$ python3 -q
>>> import numpy as np
>>> np.set_printoptions(suppress=True, linewidth=120)
>>> Y = np.array([[3, 3, 1, 3, 1, 2, 3, 1],
...     [0, 0, 2, 3, 0, 1, 0, 0],
...     [1, 1, 2, 2, 2, 3, 2, 2]])
>>> feats = Y.T @ Y
>>> feats
array([[10, 10,  5, 11,  5,  9, 11,  5],
       [10, 10,  5, 11,  5,  9, 11,  5],
       [ 5,  5,  9, 13,  5, 10,  7,  5],
       [11, 11, 13, 22,  7, 15, 13,  7],
       [ 5,  5,  5,  7,  5,  8,  7,  5],
       [ 9,  9, 10, 15,  8, 14, 12,  8],
       [11, 11,  7, 13,  7, 12, 13,  7],
       [ 5,  5,  5,  7,  5,  8,  7,  5]])
>>> # columns 0 and 1 are equal
>>> w, vecs = np.linalg.eigh(feats)
>>> np.round(np.linalg.eigvalsh(feats @ feats), 2) + 0
array([   0.  ,    0.  ,    0.  ,    0.  ,    0.  ,   29.05,   87.65, 5365.3 ])
>>> w.round(2) + 0
array([ 0.  ,  0.  ,  0.  ,  0.  ,  0.  ,  5.39,  9.36, 73.25])
>>> np.round(np.linalg.svd(feats, compute_uv=False), 2) + 0
array([73.25,  9.36,  5.39,  0.  ,  0.  ,  0.  ,  0.  ,  0.  ])
>>> print(np.round(np.linalg.eigvalsh(feats + 5 * np.eye(8)), 2))
[ 5.    5.    5.    5.    5.   10.39 14.36 78.25]
>>> arr = np.load("block0.npy")
>>> arr
array([[ 3,  2,  3,  3,  2,  2,  1,  2,  3,  0,  2,  2,  0],
       [ 3,  2,  3,  3,  2,  2,  1,  2,  3,  0,  2,  2,  0],
       [ 5,  4,  5,  5,  4,  4,  3,  4,  5,  2,  4,  4,  2],
       [ 5,  4,  5,  5,  4,  4,  3,  4,  5,  2,  4,  4,  2],
       [ 5,  4,  5,  5,  4,  4,  3,  4,  5,  2,  4,  4,  2],
       [ 1,  0,  1,  1,  0,  0, -1,  0,  1, -2,  0,  0, -2],
       [ 5,  4,  5,  5,  4,  4,  3,  4,  5,  2,  4,  4,  2],
       [ 7,  6,  7,  7,  6,  6,  5,  6,  7,  4,  6,  6,  4],
       [ 8,  7,  8,  8,  7,  7,  6,  7,  8,  5,  7,  7,  5],
       [ 1,  0,  1,  1,  0,  0, -1,  0,  1, -2,  0,  0, -2],
       [ 4,  3,  4,  4,  3,  3,  2,  3,  4,  1,  3,  3,  1],
       [ 8,  7,  8,  8,  7,  7,  6,  7,  8,  5,  7,  7,  5],
       [ 8,  7,  8,  8,  7,  7,  6,  7,  8,  5,  7,  7,  5]])
>>> # looks like rank 2
>>> Uu, s, Vt = np.linalg.svd(arr)
>>> vecs = Vt[:(s > 1e-8).sum()]
>>> rng = np.random.default_rng(804223)
>>> x = arr[5] + 2 * arr[10] + rng.integers(2) * np.eye(13)[9]
>>> x
array([9., 6., 9., 9., 6., 6., 3., 6., 9., 1., 6., 6., 0.])
>>> print(np.round(np.diag(vecs.T @ vecs), 2))
[0.17 0.08 0.17 0.17 0.08 0.08 0.14 0.08 0.17 0.36 0.08 0.08 0.36]
>>> m1 = np.loadtxt("test17.csv", delimiter=",")
>>> m1
array([[ 0.,  0.,  0.,  3.,  0.,  0., -3.,  0.,  0., -2.,  0.],
       [ 0.,  1.,  0.,  0.,  0.,  0.,  0., -1.,  0.,  0.,  0.],
       [ 0.,  0.,  0.,  0.,  0.,  0.,  0.,  3.,  0., -1.,  0.],
       [-2.,  2.,  0.,  0.,  0.,  0.,  0., -1., -1., -3.,  0.],
       [ 0.,  2.,  0., -1.,  0.,  0.,  0., -1.,  0.,  0.,  0.],
       [ 0.,  1.,  0.,  0.,  0., -2.,  0.,  0.,  1.,  0.,  0.],
       [ 0.,  2.,  0.,  0.,  0.,  0.,  0.,  3.,  3.,  0., -1.],
       [ 0.,  0.,  0., -3.,  0.,  0.,  0.,  0.,  0.,  0.,  0.]])
>>> Y = np.array([[0, 2],
...     [0, 2],
...     [2, 0],
...     [0, 0],
...     [0, 0],
...     [2, 1],
...     [0, 1],
...     [1, 3],
...     [2, 2],
...     [0, 3],
...     [3, 1]])
>>> print(np.einsum("ij,ij->i", m1, m1))
[22.  2. 10. 19.  6.  6. 23.  9.]
>>> print(np.einsum("ij->j", m1))
[-2.  8.  0. -1.  0. -2. -3.  3.  3. -6. -1.]
>>> np.einsum("ik,kj->ji", m1, Y)
array([[  0.,  -1.,   3.,  -3.,  -1.,  -2.,   6.,   0.],
       [ -9.,  -1.,   6., -14.,   1.,   2.,  18.,   0.]])
>>> np.einsum("ik,kj->ij", m1, Y)
array([[  0.,  -9.],
       [ -1.,  -1.],
       [  3.,   6.],
       [ -3., -14.],
       [ -1.,   1.],
       [ -2.,   2.],
       [  6.,  18.],
       [  0.,   0.]])
>>> m1 @ Y
array([[  0.,  -9.],
       [ -1.,  -1.],
       [  3.,   6.],
       [ -3., -14.],
       [ -1.,   1.],
       [ -2.,   2.],
       [  6.,  18.],
       [  0.,   0.]])
>>> x = np.array([2, 4, -5, 7, 5, 1, 4, 7, -3, 3, 2])
>>> (m1 * x).sum(axis=1)
array([  3.,  -3.,  18.,  -9.,  -6.,  -1.,  18., -21.])
>>> m1 @ np.ones(11)
array([-2.,  0.,  2., -5.,  0.,  0.,  7., -3.])
>>> m1 @ (2 * x)
array([  6.,  -6.,  36., -18., -12.,  -2.,  36., -42.])
>>> np.linalg.norm(m1 @ x) <= np.linalg.norm(m1, 2) * np.linalg.norm(x) + 1e-9
np.True_
>>> np.sign((m1 @ x).round(6))
array([ 1., -1.,  1., -1., -1., -1.,  1., -1.])
>>> m1 * x
array([[  0.,   0.,  -0.,  21.,   0.,   0., -12.,   0.,  -0.,  -6.,   0.],
       [  0.,   4.,  -0.,   0.,   0.,   0.,   0.,  -7.,  -0.,   0.,   0.],
       [  0.,   0.,  -0.,   0.,   0.,   0.,   0.,  21.,  -0.,  -3.,   0.],
       [ -4.,   8.,  -0.,   0.,   0.,   0.,   0.,  -7.,   3.,  -9.,   0.],
       [  0.,   8.,  -0.,  -7.,   0.,   0.,   0.,  -7.,  -0.,   0.,   0.],
       [  0.,   4.,  -0.,   0.,   0.,  -2.,   0.,   0.,  -3.,   0.,   0.],
       [  0.,   8.,  -0.,   0.,   0.,   0.,   0.,  21.,  -9.,   0.,  -2.],
       [  0.,   0.,  -0., -21.,   0.,   0.,   0.,   0.,  -0.,   0.,   0.]])
>>> M = np.array([[5, 5, 5, 5, 5],
...     [5, 10, 10, 10, 10],
...     [5, 10, 15, 15, 15],
...     [5, 10, 15, 20, 20],
...     [5, 10, 15, 20, 25]])
>>> z = rng.permutation(5)
>>> Y = M[:, z] * rng.choice([-1, 1], 5)
>>> print(Y)
[[ 5  5  5  5  5]
 [10 10 10 10  5]
 [10 15 15 15  5]
 [10 15 20 20  5]
 [10 15 20 25  5]]
>>> Uu, _, Vt = np.linalg.svd(M.T @ Y)
>>> print(z)
[1 2 3 4 0]
>>> np.round(Uu @ Vt, 2) + 0
array([[0., 0., 0., 0., 1.],
       [1., 0., 0., 0., 0.],
       [0., 1., 0., 0., 0.],
       [0., 0., 1., 0., 0.],
       [0., 0., 0., 1., 0.]])
>>> print(np.round(np.linalg.lstsq(M, Y)[0], 2) + 0)
[[0. 0. 0. 0. 1.]
 [1. 0. 0. 0. 0.]
 [0. 1. 0. 0. 0.]
 [0. 0. 1. 0. 0.]
 [0. 0. 0. 1. 0.]]
